>>> import numpy as np
>>> import numpy.linalg as la
>>> np.set_printoptions(precision=3, suppress=True, linewidth=140, legacy="1.25")
>>> E = np.loadtxt("layer9.csv", delimiter=",")
>>> E
array([[ 7.,  9.,  5., 12.,  6.,  6.,  9.,  1.,  8.,  7.],
       [ 3.,  3.,  5.,  4.,  3.,  3.,  9.,  6.,  1.,  5.],
       [ 4.,  4.,  5.,  9.,  5.,  5.,  8.,  0.,  3.,  5.],
       [ 5.,  3.,  9.,  5.,  7.,  4.,  6.,  5.,  2.,  3.],
       [14.,  9., 12.,  9., 14.,  9., 13., 12., 12., 10.],
       [12., 13.,  7., 17.,  9.,  9., 18.,  8., 10., 16.],
       [ 3.,  5.,  0.,  3.,  1.,  1.,  1.,  1.,  5.,  2.],
       [ 5.,  3.,  6.,  2.,  9.,  6.,  7.,  6.,  6.,  8.],
       [ 2.,  2.,  9.,  7.,  5.,  5.,  9.,  1.,  1.,  6.],
       [ 3.,  1.,  1.,  1.,  1.,  2.,  4.,  5.,  1.,  0.],
       [ 7., 11.,  5.,  5.,  9.,  7.,  6.,  9., 12.,  5.],
       [17., 12., 10., 12., 19., 11., 16., 15., 15., 16.],
       [11., 11.,  8.,  7., 13.,  8., 12., 11., 15., 12.]])
>>> out = np.c_[E[:, :6] @ np.array([[-3, -9, 0, 3, -7, -4],
...     [2, 3, -9, 4, 7, 7],
...     [4, 8, -4, -3, 9, -5],
...     [5, 5, -8, 1, 4, -9],
...     [3, -1, 8, 2, 4, -9],
...     [-2, 5, -4, 2, -8, -5]]), np.array([-2, -2, -2, -2, -5, -5, 4, -5, 3, -3, 0, 5, 2])]
>>> out
array([[  83.,   88., -173.,   78.,   83., -182.,   -2.],
       [  40.,   54.,  -67.,   22.,   49.,  -94.,   -2.],
       [  66.,   81., -108.,   42.,   61., -164.,   -2.],
       [  65.,   74.,  -63.,   27.,   83., -172.,   -2.],
       [  93.,   73., -125.,   97.,   93., -305.,   -5.],
       [ 112.,  108., -245.,  120.,  102., -271.,   -5.],
       [  17.,    7.,  -65.,   36.,   22.,  -18.,    4.],
       [  40.,   43.,  -19.,   41.,   36., -158.,   -5.],
       [  74.,  115.,  -90.,   14.,   89., -172.,    3.],
       [   1.,   -2.,  -21.,   17.,  -13.,  -38.,   -3.],
       [  59.,   61., -115.,   87.,   73., -137.,    0.],
       [ 108.,   59., -136.,  141.,   91., -368.,    5.],
       [  79.,   60., -115.,  102.,   88., -227.,    2.]])
>>> np.round(la.lstsq(E, out[:, 0])[0], 3) + 0
array([-3.,  2.,  4.,  5.,  3., -2.,  0.,  0.,  0.,  0.])
>>> x = np.array([-3, 2, -3, 2, 0, -1, -2, -1, -1, -1])
>>> rhs = E @ x
>>> np.round(la.pinv(E) @ E, 3) + 0
array([[1., 0., 0., 0., 0., 0., 0., 0., 0., 0.],
       [0., 1., 0., 0., 0., 0., 0., 0., 0., 0.],
       [0., 0., 1., 0., 0., 0., 0., 0., 0., 0.],
       [0., 0., 0., 1., 0., 0., 0., 0., 0., 0.],
       [0., 0., 0., 0., 1., 0., 0., 0., 0., 0.],
       [0., 0., 0., 0., 0., 1., 0., 0., 0., 0.],
       [0., 0., 0., 0., 0., 0., 1., 0., 0., 0.],
       [0., 0., 0., 0., 0., 0., 0., 1., 0., 0.],
       [0., 0., 0., 0., 0., 0., 0., 0., 1., 0.],
       [0., 0., 0., 0., 0., 0., 0., 0., 0., 1.]])
>>> print(np.round(la.lstsq(E, rhs)[0], 3) + 0)
[-3.  2. -3.  2.  0. -1. -2. -1. -1. -1.]
>>> np.round(la.solve(E.T @ E, E.T @ rhs), 3) + 0
array([-3.,  2., -3.,  2.,  0., -1., -2., -1., -1., -1.])
>>> rng = np.random.default_rng(57218)
>>> rhs = rhs + 0.02 * rng.normal(size=13)
>>> print(rhs)
[ -34.041  -43.023  -30.031  -52.002 -111.03   -75.991   -3.994  -62.995  -45.989  -23.994  -49.005 -122.007  -90.992]
>>> coef, *_ = la.lstsq(E, rhs)
>>> coef
array([-3.033,  1.951, -2.993,  2.05 , -0.021, -0.998, -2.036, -0.958, -0.967, -0.983])
>>> coef.round()
array([-3.,  2., -3.,  2., -0., -1., -2., -1., -1., -1.])
>>> print(np.round(la.norm(rhs - E @ coef), 3))
0.029
>>> out = np.array([[4, 4, 2],
...     [4, 0, 0],
...     [0, 1, 3],
...     [0, 4, 1],
...     [2, 0, 5],
...     [5, 4, 3],
...     [0, 0, 4],
...     [1, 3, 4],
...     [4, 3, 4],
...     [4, 0, 5]])
>>> print(np.vstack([E, out.T]).shape)
(16, 10)
>>> np.einsum("ij,ij->i", E, E)
array([ 566.,  220.,  286.,  279., 1336., 1557.,   76.,  376.,  307.,   59.,  636., 2121., 1222.])
>>> np.einsum("ij->j", E)
array([ 93.,  86.,  82.,  93., 101.,  76., 118.,  80.,  91.,  95.])
>>> proj = E @ la.solve(E.T @ E, E.T)
>>> np.diag(proj)
array([0.583, 0.846, 0.583, 0.7  , 0.783, 0.883, 0.333, 0.946, 0.883, 0.783, 0.946, 0.883, 0.846])
>>> X = np.array([[2.05, 1.0, 1.0, 0.0, 1.0],
...     [2.0, 1.05, 1.0, 0.0, 1.0],
...     [0.0, 2.0, 1.05, 1.0, 0.0],
...     [1.0, 0.0, 2.0, 2.05, 0.0],
...     [2.0, 1.0, 1.0, 0.0, 1.05]])
>>> u = np.array([-3, 3, -3, 7, 5])
>>> out = X + np.outer(u, np.eye(5)[0])
>>> out
array([[-0.95,  1.  ,  1.  ,  0.  ,  1.  ],
       [ 5.  ,  1.05,  1.  ,  0.  ,  1.  ],
       [-3.  ,  2.  ,  1.05,  1.  ,  0.  ],
       [ 8.  ,  0.  ,  2.  ,  2.05,  0.  ],
       [ 7.  ,  1.  ,  1.  ,  0.  ,  1.05]])
>>> print(np.abs(la.svd(X)[2][-1]))
[0.228 0.083 0.735 0.605 0.187]
>>> la.cond(X) > 100
True
>>> round(np.log10(la.cond(X)))
3
>>> np.argsort(-la.norm(X, axis=0).round(6), kind="stable")[:3]
array([0, 2, 1])
>>> cov = X.T @ X
>>> print(np.round(la.svd(X, compute_uv=False) ** 2, 3) + 0)
[26.671  6.833  3.206  0.002  0.   ]
>>> print(la.matrix_rank(cov))
5
>>> q, vecs = la.qr(X[:, :1])[0], la.qr(X[:, 1:])[0]
>>> sv = la.svd(q.T @ vecs, compute_uv=False)
>>> np.round(la.norm(q @ q.T - vecs @ vecs.T, 2), 3)
1.0
>>> print((sv > 0.9).sum())
1
>>> proj = np.triu(np.array([[-3, 1, 4, -5, -2],
...     [1, -5, -3, -2, 0],
...     [-1, 4, 3, 2, 0],
...     [-2, -3, 1, 4, 0],
...     [0, -2, 5, 4, -5]]), 1) + np.eye(5)
>>> out = proj @ X @ la.inv(proj)
>>> round(float(la.det(out)), 3)
-0.006
>>> out
array([[  -4.95,   13.  ,   53.  , -111.  ,  -10.  ],
       [   0.  ,   -4.95,  -21.  ,   25.  ,    1.  ],
       [   2.  ,    0.  ,   -2.95,   21.  ,    4.  ],
       [   1.  ,   -1.  ,   -5.  ,   15.05,    2.  ],
       [   2.  ,   -1.  ,  -10.  ,   28.  ,    5.05]])
>>> proj @ X - X @ proj
array([[ -7.,   5., -12.,   4.,   3.],
       [ -2.,  -8., -12.,   3.,   4.],
       [  2.,   0.,  10.,   6.,   0.],
       [  0.,  -1.,  -4.,   1.,   2.],
       [  0.,  -2.,  -5.,  10.,   4.]])
>>> feats = np.loadtxt("arr.csv", delimiter=",")
>>> print(feats)
[[ 0.  0.  0.  0.  0.  0.  0.  0.  0.  0.  0.]
 [ 2.  0.  0.  0.  0.  0.  0.  0.  0.  0.  0.]
 [ 0.  0.  0. -2. -2.  0.  0.  1.  0. -3.  2.]
 [ 0.  0.  0. -3. -1. -3.  3.  2.  3. -3.  1.]
 [ 0.  0.  1. -1.  2. -1.  1. -2. -3.  2.  3.]
 [ 0.  0.  2.  1. -1.  2.  2.  0. -3.  2. -1.]
 [ 0.  0.  2. -2.  3.  3.  3.  2.  0. -1. -2.]
 [ 0.  0.  0. -2.  2.  0.  2.  2.  1.  1. -1.]
 [ 0.  0. -1. -3.  1.  2. -2.  3. -1.  1.  1.]
 [ 0.  0.  0. -3. -3.  2.  3.  0. -3. -3.  1.]
 [ 0.  0.  0. -3. -3. -3.  1. -3.  1.  2. -1.]]
>>> print((X - X.T) / 2)
[[ 0.  -0.5  0.5 -0.5 -0.5]
 [ 0.5  0.  -0.5  0.   0. ]
 [-0.5  0.5  0.  -0.5 -0.5]
 [ 0.5  0.   0.5  0.   0. ]
 [ 0.5  0.   0.5  0.   0. ]]
>>> round(float(la.det(X)), 3)
-0.006
>>> np.allclose(X, X.T)
False
>>> round(float(np.abs(la.eigvals(X)).max()), 3)
4.823
>>> print(np.sort(np.abs(la.eigvals(X))))
[0.05  0.05  0.203 2.53  4.823]
>>> np.allclose(X @ X.T, X.T @ X)
False
>>> labels = rng.permutation(11)
>>> print(labels)
[ 6  8  1  5  3  7  2  9  0  4 10]
>>> out = feats[labels][:, labels]
>>> print(round(la.det(out), 3), round(la.det(feats[labels]), 3))
0.0 0.0
>>> np.argsort(-la.norm(feats, axis=0).round(6), kind="stable")[:3]
array([3, 4, 9])
>>> round(float(la.norm(feats, 2) / la.norm(feats)), 3)
0.529
>>> la.cond(feats) > 100
True
>>> F = np.diag(np.array([3, 2, 3, 0, 0, 1, 0, 3])) + 3 * np.eye(8, k=1) + 3 * np.eye(8, k=-1)
>>> F
array([[3., 3., 0., 0., 0., 0., 0., 0.],
       [3., 2., 3., 0., 0., 0., 0., 0.],
       [0., 3., 3., 3., 0., 0., 0., 0.],
       [0., 0., 3., 0., 3., 0., 0., 0.],
       [0., 0., 0., 3., 0., 3., 0., 0.],
       [0., 0., 0., 0., 3., 1., 3., 0.],
       [0., 0., 0., 0., 0., 3., 0., 3.],
       [0., 0., 0., 0., 0., 0., 3., 3.]])
>>> np.all(la.eigvalsh(F) > 0)
False
>>> np.round(la.eigvalsh(F).min(), 3)
-4.981
>>> round(float(la.norm(F)), 3)
12.57
>>> F.sum(axis=0)
array([6., 8., 9., 6., 6., 7., 6., 6.])
>>> la.svd(F, compute_uv=False)
array([7.341, 5.967, 4.981, 4.543, 3.207, 3.174, 1.521, 0.617])
>>> T = np.stack([F, -2 * F, F[::-1]])
>>> la.matrix_rank(T)
array([8, 8, 8])
>>> la.matrix_rank(T.reshape(3, -1))
2
>>> T.shape
(3, 8, 8)
>>> (T @ F.T).shape
(3, 8, 8)
>>> la.norm(T, axis=(1, 2))
array([12.57, 25.14, 12.57])
>>> print(T.sum(axis=0))
[[-3. -3.  0.  0.  0.  0.  3.  3.]
 [-3. -2. -3.  0.  0.  3.  0.  3.]
 [ 0. -3. -3. -3.  3.  1.  3.  0.]
 [ 0.  0. -3.  3. -3.  3.  0.  0.]
 [ 0.  0.  3. -3.  3. -3.  0.  0.]
 [ 0.  3.  3.  3. -3. -1. -3.  0.]
 [ 3.  2.  3.  0.  0. -3.  0. -3.]
 [ 3.  3.  0.  0.  0.  0. -3. -3.]]
>>> t = np.radians(20)
>>> r_ = np.eye(8)
>>> r_[0, 0] = r_[3, 3] = np.cos(t)
>>> r_[0, 3], r_[3, 0] = -np.sin(t), np.sin(t)
>>> r_
array([[ 0.94 ,  0.   ,  0.   , -0.342,  0.   ,  0.   ,  0.   ,  0.   ],
       [ 0.   ,  1.   ,  0.   ,  0.   ,  0.   ,  0.   ,  0.   ,  0.   ],
       [ 0.   ,  0.   ,  1.   ,  0.   ,  0.   ,  0.   ,  0.   ,  0.   ],
       [ 0.342,  0.   ,  0.   ,  0.94 ,  0.   ,  0.   ,  0.   ,  0.   ],
       [ 0.   ,  0.   ,  0.   ,  0.   ,  1.   ,  0.   ,  0.   ,  0.   ],
       [ 0.   ,  0.   ,  0.   ,  0.   ,  0.   ,  1.   ,  0.   ,  0.   ],
       [ 0.   ,  0.   ,  0.   ,  0.   ,  0.   ,  0.   ,  1.   ,  0.   ],
       [ 0.   ,  0.   ,  0.   ,  0.   ,  0.   ,  0.   ,  0.   ,  1.   ]])
>>> out = F @ r_.T
>>> round(float(la.det(r_)), 3), round(np.trace(r_), 3)
(1.0, 7.879)
>>> out
array([[ 2.819,  3.   ,  0.   ,  1.026,  0.   ,  0.   ,  0.   ,  0.   ],
       [ 2.819,  2.   ,  3.   ,  1.026,  0.   ,  0.   ,  0.   ,  0.   ],
       [-1.026,  3.   ,  3.   ,  2.819,  0.   ,  0.   ,  0.   ,  0.   ],
       [ 0.   ,  0.   ,  3.   ,  0.   ,  3.   ,  0.   ,  0.   ,  0.   ],
       [-1.026,  0.   ,  0.   ,  2.819,  0.   ,  3.   ,  0.   ,  0.   ],
       [ 0.   ,  0.   ,  0.   ,  0.   ,  3.   ,  1.   ,  3.   ,  0.   ],
       [ 0.   ,  0.   ,  0.   ,  0.   ,  0.   ,  3.   ,  0.   ,  3.   ],
       [ 0.   ,  0.   ,  0.   ,  0.   ,  0.   ,  0.   ,  3.   ,  3.   ]])
>>> np.allclose(la.norm(F, axis=1), la.norm(out, axis=1))
True
>>> print(np.abs(out - F).max(axis=0))
[1.026 0.    0.    1.026 0.    0.    0.    0.   ]
>>> np.allclose(F @ F.T, out @ out.T)
True
>>> la.svd(F, compute_uv=False), la.svd(out, compute_uv=False)
(array([7.341, 5.967, 4.981, 4.543, 3.207, 3.174, 1.521, 0.617]), array([7.341, 5.967, 4.981, 4.543, 3.207, 3.174, 1.521, 0.617]))
